$ ipython --no-banner

In [1]: import numpy as np

In [2]: np.set_printoptions(suppress=True, linewidth=120)

In [3]: rnd = lambda a: np.round(a, 1) + 0

In [4]: X = np.loadtxt("out15.csv", delimiter=",")

In [5]: X
Out[5]: 
array([[  1.,  -2.,   4.,  -8.],
       [  1.,  -1.,   1.,  -1.],
       [  1.,   0.,   0.,   0.],
       [  1.,   1.,   1.,   1.],
       [  1.,   2.,   4.,   8.],
       [  1.,   3.,   9.,  27.],
       [  1.,   4.,  16.,  64.],
       [  1.,   5.,  25., 125.],
       [  1.,   6.,  36., 216.],
       [  1.,   7.,  49., 343.]])

In [6]: # column 3 dominates

In [7]: x0 = np.array([1, -1, 1, 0])

In [8]: target = X @ x0

In [9]: rnd(np.linalg.solve(X.T @ X, X.T @ target))
Out[9]: array([ 1., -1.,  1.,  0.])

In [10]: target
Out[10]: array([ 7.,  3.,  1.,  1.,  3.,  7., 13., 21., 31., 43.])

In [11]: rng = np.random.default_rng(760126)

In [12]: target = target + 0.3 * rng.normal(size=10)

In [13]: rnd(target)
Out[13]: array([ 7.5,  3. ,  1. ,  0.7,  2.8,  7.6, 12.9, 21.4, 30.4, 43.2])

In [14]: c, *_ = np.linalg.lstsq(X, target)

In [15]: rnd(c)
Out[15]: array([ 1. , -1.1,  1.1,  0. ])

In [16]: U, sigma, vt = np.linalg.svd(X)

In [17]: rnd(sigma)
Out[17]: array([435.4,  12.8,   3.8,   1.7])

In [18]: other = U[:, :1] @ np.diag(sigma[:1]) @ vt[:1]

In [19]: np.linalg.matrix_rank(X, rtol=0.05)
Out[19]: np.int64(1)

In [20]: other = X / np.sqrt((X ** 2).mean(axis=1, keepdims=True))

In [21]: rnd(other[8])
Out[21]: array([0. , 0.1, 0.3, 2. ])

In [22]: np.linalg.matrix_rank(X - X.mean(axis=1, keepdims=True))
Out[22]: np.int64(3)

In [23]: rnd(np.linalg.norm(other, axis=1))
Out[23]: array([2., 2., 2., 2., 2., 2., 2., 2., 2., 2.])

In [24]: other = np.c_[X[:, :3] @ np.array([[2, 2, -2], [-5, 0, -1], [3, -1, 2]]), np.array([1, -1, 3, -3, -1, 7, 2, -4, 0, -5])]

In [25]: other
Out[25]: 
array([[ 24.,  -2.,   8.,   1.],
       [ 10.,   1.,   1.,  -1.],
       [  2.,   2.,  -2.,   3.],
       [  0.,   1.,  -1.,  -3.],
       [  4.,  -2.,   4.,  -1.],
       [ 14.,  -7.,  13.,   7.],
       [ 30., -14.,  26.,   2.],
       [ 52., -23.,  43.,  -4.],
       [ 80., -34.,  64.,   0.],
       [114., -47.,  89.,  -5.]])

In [26]: rnd(np.linalg.norm(other - X @ np.linalg.lstsq(X, other)[0], axis=0))
Out[26]: array([0. , 0. , 0. , 8.9])

In [27]: np.linalg.matrix_rank(np.c_[X, other])
Out[27]: np.int64(5)

In [28]: rnd(np.linalg.norm(np.linalg.qr(X)[0].T @ other, axis=0) ** 2 / ((other ** 2).sum(axis=0) + 1e-12))
Out[28]: array([1. , 1. , 1. , 0.3])

In [29]: F = np.load("test18.npy")

In [30]: F
Out[30]: 
array([[-3.,  0.,  0.,  0.,  0.,  0.,  0.,  0.,  0.,  0.,  0.],
       [ 0.,  1.,  0.,  1.,  0.,  1.,  1.,  3.,  0.,  3.,  0.],
       [ 0.,  3.,  1.,  3.,  2.,  1.,  2.,  3.,  2.,  1.,  2.],
       [ 0.,  1.,  3.,  0.,  2.,  3.,  1.,  0.,  1.,  0.,  2.],
       [ 0.,  0.,  2.,  2.,  2.,  3.,  1.,  3.,  1.,  1.,  3.],
       [ 0.,  2.,  0.,  1.,  1.,  3.,  3.,  2.,  0.,  0.,  3.],
       [ 0.,  2.,  0.,  1.,  0.,  2.,  0.,  0.,  2.,  2.,  1.],
       [ 0.,  0.,  2.,  2.,  2.,  2.,  3.,  3.,  2.,  3.,  1.],
       [ 0.,  0.,  0.,  2.,  3.,  2.,  2.,  2.,  0.,  0.,  3.],
       [ 0.,  2.,  3.,  3.,  0.,  1.,  3.,  3.,  1.,  1.,  2.],
       [ 0.,  1.,  1.,  0.,  0.,  2.,  2.,  1.,  2.,  3.,  0.]])

In [31]: # 2 groups of indices that never mix

In [32]: lab = rng.permutation(11)

In [33]: lab
Out[33]: array([ 0,  3,  6,  8,  9,  1,  2,  5, 10,  7,  4])

In [34]: other = F[lab][:, lab]

In [35]: rnd(np.sort(np.abs(np.linalg.eigvals(other))))
Out[35]: array([ 0.2,  1.9,  1.9,  1.9,  2.4,  2.4,  2.9,  2.9,  3. ,  4.4, 15. ])
